In [1]: import numpy as np

In [2]: from numpy import linalg as LA

In [3]: np.set_printoptions(precision=1, suppress=True, linewidth=160, sign=" ")

In [4]: K = np.loadtxt("arr.csv", delimiter=",")

In [5]: K
Out[5]: 
array([[ 0.,  0.,  0.,  0.,  0.,  2.,  0.,  0.,  0.,  0.,  0.],
       [ 0.,  0.,  0.,  0.,  0.,  0.,  0., -1.,  0.,  0.,  0.],
       [ 0.,  0.,  0.,  0.,  0.,  0.,  0.,  0.,  0.,  0.,  0.],
       [ 0.,  0.,  0.,  0., -1.,  0.,  0.,  0.,  0.,  0.,  0.],
       [ 0.,  0.,  0.,  0.,  0.,  0.,  2.,  0.,  0.,  0.,  0.],
       [-1.,  0.,  0.,  0.,  0.,  0.,  0.,  0.,  0.,  0.,  0.],
       [ 0.,  0.,  0.,  0.,  0.,  0.,  0.,  0., -2.,  0.,  0.],
       [ 0.,  0.,  0.,  0.,  0.,  0.,  0.,  0.,  0.,  0.,  0.],
       [ 0.,  0.,  0.,  0.,  0.,  0.,  0.,  0.,  0.,  2.,  0.],
       [ 0.,  0.,  0.,  2.,  0.,  0.,  0.,  0.,  0.,  0.,  0.],
       [ 0.,  0.,  0.,  0.,  0.,  0.,  0.,  0.,  0.,  0.,  0.]])

In [6]: np.sort(LA.eigvals(K).real)
Out[6]: array([-1.4, -1.4,  0. ,  0. ,  0. ,  0. ,  0. ,  0. ,  0.5,  0.5,  1.7])

In [7]: U, sv, vt = LA.svd(K)

In [8]: print(np.argmax(sv[:-1] / (sv[1:] + 1e-6)) + 1)
8

In [9]: out = U[:, :8] @ np.diag(sv[:8]) @ vt[:8]

In [10]: np.abs(K - out).max()
Out[10]: np.float64(0.0)

In [11]: LA.matrix_rank(out)
Out[11]: np.int64(8)

In [12]: print(out)
[[ 0.  0.  0.  0.  0.  2.  0.  0.  0.  0.  0.]
 [ 0.  0.  0.  0.  0.  0.  0. -1.  0.  0.  0.]
 [ 0.  0.  0.  0.  0.  0.  0.  0.  0.  0.  0.]
 [ 0.  0.  0.  0. -1.  0.  0.  0.  0.  0.  0.]
 [ 0.  0.  0.  0.  0.  0.  2.  0.  0.  0.  0.]
 [-1.  0.  0.  0.  0.  0.  0.  0.  0.  0.  0.]
 [ 0.  0.  0.  0.  0.  0.  0.  0. -2.  0.  0.]
 [ 0.  0.  0.  0.  0.  0.  0.  0.  0.  0.  0.]
 [ 0.  0.  0.  0.  0.  0.  0.  0.  0.  2.  0.]
 [ 0.  0.  0.  2.  0.  0.  0.  0.  0.  0.  0.]
 [ 0.  0.  0.  0.  0.  0.  0.  0.  0.  0.  0.]]

In [13]: E = np.loadtxt("w.csv", delimiter=",")

In [14]: E
Out[14]: 
array([[ 0.,  1., -2.,  1.,  0.,  0., -1., -3., -2., -2.,  3.,  1.,  1.],
       [-1.,  0.,  3.,  4., -3.,  1.,  0.,  0., -2.,  0.,  3.,  0.,  3.],
       [ 2., -3.,  0., -2.,  1.,  2.,  2., -1.,  1.,  3., -1., -1.,  0.],
       [-1., -4.,  2.,  0.,  1., -2.,  2.,  1.,  0.,  3., -1.,  1.,  1.],
       [ 0.,  3., -1., -1.,  0.,  0.,  0., -1., -2., -1.,  1.,  2.,  0.],
       [ 0., -1., -2.,  2.,  0.,  0., -3.,  3., -2., -1.,  2.,  0.,  3.],
       [ 1.,  0., -2., -2.,  0.,  3.,  0.,  0.,  1., -1., -1., -1.,  1.],
       [ 3.,  0.,  1., -1.,  1., -3.,  0.,  0.,  0., -2., -3.,  0., -3.],
       [ 2.,  2., -1.,  0.,  2.,  2., -1.,  0.,  0.,  2.,  4.,  0., -2.],
       [ 2.,  0., -3., -3.,  1.,  1.,  1.,  2., -2.,  0.,  2.,  0., -1.],
       [-3., -3.,  1.,  1., -1., -2.,  1.,  3., -4., -2.,  0., -3.,  2.],
       [-1.,  0.,  1., -1., -2.,  0.,  1.,  0.,  0.,  0.,  3.,  0., -3.],
       [-1., -3.,  0., -1.,  0., -3., -1.,  3.,  2.,  1., -2.,  3.,  0.]])

In [15]: round(LA.norm(E, 2) / LA.norm(E), 1)
Out[15]: np.float64(0.5)

In [16]: [round(float(x), 1) for x in LA.svd(E, compute_uv=False)[:3]]
Out[16]: [11.6, 11.6, 7.8]

In [17]: x0 = np.array([1, -2, 3, 0, 2, -3, 0, -2, 0, 1, -3, 0, 1])

In [18]: np.round(LA.det(E), 1)
Out[18]: np.float64(0.0)

In [19]: np.round(LA.svd(E, compute_uv=False), 1) + 0
Out[19]: array([ 11.6,  11.6,   7.8,   7.8,   6.4,   6.4,   4.5,   4.5,   3. ,   3. ,   0.7,   0.7,   0. ])

In [20]: x0 @ E @ x0
Out[20]: np.float64(0.0)

In [21]: Q = LA.solve(np.eye(13) - E, np.eye(13) + E)

In [22]: round(float(LA.det(Q)), 1)
Out[22]: 1.0

In [23]: U, sv, vt = LA.svd(E)

In [24]: vecs = vt[:(sv > 1e-8).sum()]

In [25]: rng = np.random.default_rng(9302)

In [26]: x0 = E[0] + -2 * E[9] + rng.integers(2) * np.eye(13)[4]

In [27]: x0
Out[27]: array([-4.,  1.,  4.,  7., -1., -2., -3., -7.,  2., -2., -1.,  1.,  3.])

In [28]: LA.matrix_rank(np.vstack([E, x0]))
Out[28]: np.int64(13)

In [29]: round(float(LA.norm(x0 - vecs.T @ vecs @ x0)), 1)
Out[29]: 0.1

In [30]: z = rng.permutation(13)

In [31]: z
Out[31]: array([  1,   7,   5,   3,  10,   4,   2,   8,  11,  12,   6,   9,   0])

In [32]: out = E[z][:, z]

In [33]: np.trace(out)
Out[33]: np.float64(0.0)

In [34]: print(np.diag(out))
[ 0.  0.  0.  0.  0.  0.  0.  0.  0.  0.  0.  0.  0.]

In [35]: print(np.allclose(out, E))
False

In [36]: U, sv, vt = LA.svd(E)

In [37]: np.argmax(sv[:-1] / (sv[1:] + 1e-6)) + 1
Out[37]: np.int64(12)

In [38]: out = U[:, :12] @ np.diag(sv[:12]) @ vt[:12]

In [39]: round(LA.norm(E - out, 2), 1), np.round(sv[12], 1)
Out[39]: (np.float64(0.0), np.float64(0.0))

In [40]: LA.matrix_rank(out)
Out[40]: np.int64(12)

In [41]: round(float(LA.norm(E - out) / LA.norm(E)), 1)
Out[41]: 0.0

In [42]: LA.matrix_rank(E, rtol=0.05)
Out[42]: np.int64(12)

In [43]: feats = np.load("a.npy")

In [44]: feats
Out[44]: 
array([[ 0,  0,  0,  3,  2,  0,  3,  0,  0,  0,  0,  3,  0,  0],
       [ 0,  1,  0,  0,  0,  2,  0,  0,  0,  0,  0,  0,  0,  0],
       [ 0,  0,  3,  0,  0,  0,  0,  0,  0,  0,  3,  0,  2,  0],
       [ 2,  0,  0,  1,  2,  0,  2,  0,  2,  0,  0,  2,  0,  0],
       [ 0,  0,  0,  0,  0,  0,  2,  0,  0,  0,  0,  0,  0,  0],
       [ 0,  1,  0,  0,  0,  0,  0,  0,  0,  0,  0,  0,  0,  1],
       [ 1,  0,  0,  3,  1,  0,  1,  0,  1,  0,  0,  1,  0,  0],
       [ 0,  0,  0,  0,  0,  0,  0,  2,  0,  2,  0,  0,  1,  0],
       [ 1,  0,  0,  0,  0,  0,  3,  0,  3,  0,  0,  3,  0,  0],
       [ 0,  0,  3,  0,  0,  0,  0,  2,  0,  0,  1,  0,  2,  0],
       [ 0,  0,  3,  0,  0,  0,  0,  1,  0,  0,  2,  0,  0,  0],
       [ 2,  0,  0,  2,  2,  0,  3,  0,  1,  0,  0,  1,  0,  0],
       [ 0,  0,  1,  0,  0,  0,  0,  2,  0,  3,  2,  0,  3,  0],
       [ 0,  2,  0,  0,  0,  2,  0,  0,  0,  0,  0,  0,  0,  3]])

In [45]: np.round(LA.norm(feats, "nuc"), 1)
Out[45]: np.float64(42.1)

In [46]: LA.norm(feats, axis=1).argmax()
Out[46]: np.int64(0)

In [47]: round(float(LA.norm(feats, 1)), 1), round(float(LA.norm(feats, np.inf)), 1)
Out[47]: (14.0, 11.0)

In [48]: round(LA.norm(feats[11] - feats[0]), 1)
Out[48]: np.float64(3.2)

In [49]: LA.norm(feats, axis=0)
Out[49]: array([ 3.2,  2.4,  5.3,  4.8,  3.6,  2.8,  6. ,  3.6,  3.9,  3.6,  4.2,  4.9,  4.2,  3.2])

In [50]: round(LA.norm(feats[11], 1), 1), np.round(LA.norm(feats[11], np.inf), 1)
Out[50]: (np.float64(11.0), np.float64(3.0))

In [51]: r = LA.matrix_rank(K)

In [52]: r
Out[52]: np.int64(8)

In [53]: ns = LA.svd(K)[2][r:].T

In [54]: [int(LA.matrix_rank(np.delete(K, i, axis=0))) for i in range(11)]
Out[54]: [7, 7, 8, 7, 7, 7, 7, 8, 7, 7, 8]

In [55]: ns.shape
Out[55]: (11, 3)

In [56]: r = LA.matrix_rank(feats)

In [57]: r
Out[57]: np.int64(13)

In [58]: ns = LA.svd(feats)[2][r:].T

In [59]: np.allclose(feats @ ns, 0)
Out[59]: True

In [60]: [int(LA.matrix_rank(feats[:, :j + 1])) for j in range(14)]
Out[60]: [1, 2, 3, 4, 5, 6, 7, 8, 9, 10, 10, 11, 12, 13]

In [61]: U, sv, vt = LA.svd(feats)

In [62]: sv.round(1) + 0
Out[62]: array([ 9.7,  8.1,  4.6,  4.3,  3.8,  2.5,  2.1,  2. ,  1.7,  1.4,  1.3,  0.5,  0.1,  0. ])

In [63]: np.argmax(sv[:-1] / (sv[1:] + 1e-6)) + 1
Out[63]: np.int64(13)

In [64]: out = U[:, :13] @ np.diag(sv[:13]) @ vt[:13]

In [65]: np.round(np.abs(feats - out).max(), 1)
Out[65]: np.float64(0.0)

In [66]: print(LA.matrix_rank(out))
13

In [67]: print(LA.matrix_rank(feats, rtol=0.05))
12

In [68]: print(round(float(LA.norm(feats - out, 2)), 1), np.round(sv[13], 1))
0.0 0.0

In [69]: F = np.array([[20, 7, 17, -9, -2, 1],
    ...:     [22, 5, 16, -9, -4, 2],
    ...:     [18, -18, -9, 0, -18, 9],
    ...:     [6, -3, 0, -1, -4, 2],
    ...:     [18, 3, 12, -7, -4, 2],
    ...:     [16, 8, 16, -8, 0, 0],
    ...:     [16, -4, 4, -4, -8, 4],
    ...:     [10, -7, -2, -1, -8, 4]])

In [70]: gram = F.T @ F

In [71]: np.trace(gram), (F ** 2).sum()
Out[71]: (np.int64(4694), np.int64(4694))

In [72]: (F @ F.T).shape
Out[72]: (8, 8)

In [73]: w1 = np.array([[-2, -2, 2, 3, 2, -3],
    ...:     [-2, -3, 3, 3, -3, 0],
    ...:     [-3, 3, -3, 0, -1, -3],
    ...:     [2, 2, -3, -2, -1, 2],
    ...:     [0, -1, 2, 2, -3, 1],
    ...:     [-2, 0, 1, -1, -2, -2],
    ...:     [-2, -3, 1, 1, 3, 0],
    ...:     [-3, -1, 2, -3, 1, -1],
    ...:     [0, 0, 1, -1, 3, -1],
    ...:     [3, -1, -1, 2, 3, 0],
    ...:     [3, 3, 0, -1, -3, 0],
    ...:     [2, 2, 1, -2, 3, -1],
    ...:     [3, 3, 1, 2, 2, -3],
    ...:     [-2, -3, -2, 2, 3, 1]])

In [74]: coef = np.array([-4, 1, -1, 2, -4, -5])

In [75]: H = np.maximum(feats @ w1 + coef, 0)

In [76]: print((H > 0).mean(axis=0))
[ 0.2  0.4  0.5  0.6  0.6  0. ]

In [77]: print((H > 0).astype(int))
[[ 1  1  0  0  1  0]
 [ 0  0  1  1  0  0]
 [ 1  1  0  1  0  0]
 [ 0  0  1  1  1  0]
 [ 0  0  1  1  1  0]
 [ 0  0  0  1  0  0]
 [ 0  1  0  0  1  0]
 [ 0  0  1  1  1  0]
 [ 0  0  1  0  1  0]
 [ 0  1  0  0  0  0]
 [ 0  1  0  0  0  0]
 [ 0  0  1  1  1  0]
 [ 1  1  0  1  1  0]
 [ 0  0  1  1  0  0]]

In [78]: Z = np.array([[1, 3, 3], [1, 1, 2], [2, 3, 3], [2, 0, 3], [3, 3, 0], [3, 1, 1]])

In [79]: print(w1 @ Z)
[[  3   1   2]
 [ -2  -9   6]
 [-18 -21 -15]
 [ -3  -2  -3]
 [  1  -3  11]
 [-14 -11  -8]
 [  8   3  -6]
 [ -6  -2 -15]
 [  6  11  -1]
 [ 13  14  10]
 [ -5   3  12]
 [  8  19   6]
 [  9  18  21]
 [  7  -5 -11]]

In [80]: U, sv, vt = LA.svd(F)

In [81]: vecs = vt[:(sv > 1e-8).sum()]

In [82]: x0 = F[0] + 4 * F[5] + rng.integers(2) * np.eye(6)[3]

In [83]: print(x0)
[ 84.  39.  81. -41.  -2.   1.]

In [84]: LA.matrix_rank(np.vstack([F, x0]))
Out[84]: np.int64(2)

In [85]: np.round(vecs.T @ vecs, 1) + 0
Out[85]: 
array([[ 0.7, -0.1,  0.3, -0.2, -0.3,  0.1],
       [-0.1,  0.4,  0.3, -0.1,  0.3, -0.1],
       [ 0.3,  0.3,  0.5, -0.2,  0.1, -0.1],
       [-0.2, -0.1, -0.2,  0.1,  0. ,  0. ],
       [-0.3,  0.3,  0.1,  0. ,  0.3, -0.1],
       [ 0.1, -0.1, -0.1,  0. , -0.1,  0.1]])

In [86]: np.allclose(vecs.T @ vecs @ x0, x0)
Out[86]: True

In [87]: F.reshape(2, -1)
Out[87]: 
array([[ 20,   7,  17,  -9,  -2,   1,  22,   5,  16,  -9,  -4,   2,  18, -18,  -9,   0, -18,   9,   6,  -3,   0,  -1,  -4,   2],
       [ 18,   3,  12,  -7,  -4,   2,  16,   8,  16,  -8,   0,   0,  16,  -4,   4,  -4,  -8,   4,  10,  -7,  -2,  -1,  -8,   4]])

In [88]: print(F.reshape(-1, 2))
[[ 20   7]
 [ 17  -9]
 [ -2   1]
 [ 22   5]
 [ 16  -9]
 [ -4   2]
 [ 18 -18]
 [ -9   0]
 [-18   9]
 [  6  -3]
 [  0  -1]
 [ -4   2]
 [ 18   3]
 [ 12  -7]
 [ -4   2]
 [ 16   8]
 [ 16  -8]
 [  0   0]
 [ 16  -4]
 [  4  -4]
 [ -8   4]
 [ 10  -7]
 [ -2  -1]
 [ -8   4]]

In [89]: blk = F.reshape(8, 2, -1)

In [90]: print(np.einsum("ihd,jhd->hij", blk, blk).shape)
(2, 8, 8)

In [91]: blk.transpose(1, 0, 2)
Out[91]: 
array([[[ 20,   7,  17],
        [ 22,   5,  16],
        [ 18, -18,  -9],
        [  6,  -3,   0],
        [ 18,   3,  12],
        [ 16,   8,  16],
        [ 16,  -4,   4],
        [ 10,  -7,  -2]],

       [[ -9,  -2,   1],
        [ -9,  -4,   2],
        [  0, -18,   9],
        [ -1,  -4,   2],
        [ -7,  -4,   2],
        [ -8,   0,   0],
        [ -4,  -8,   4],
        [ -1,  -8,   4]]])
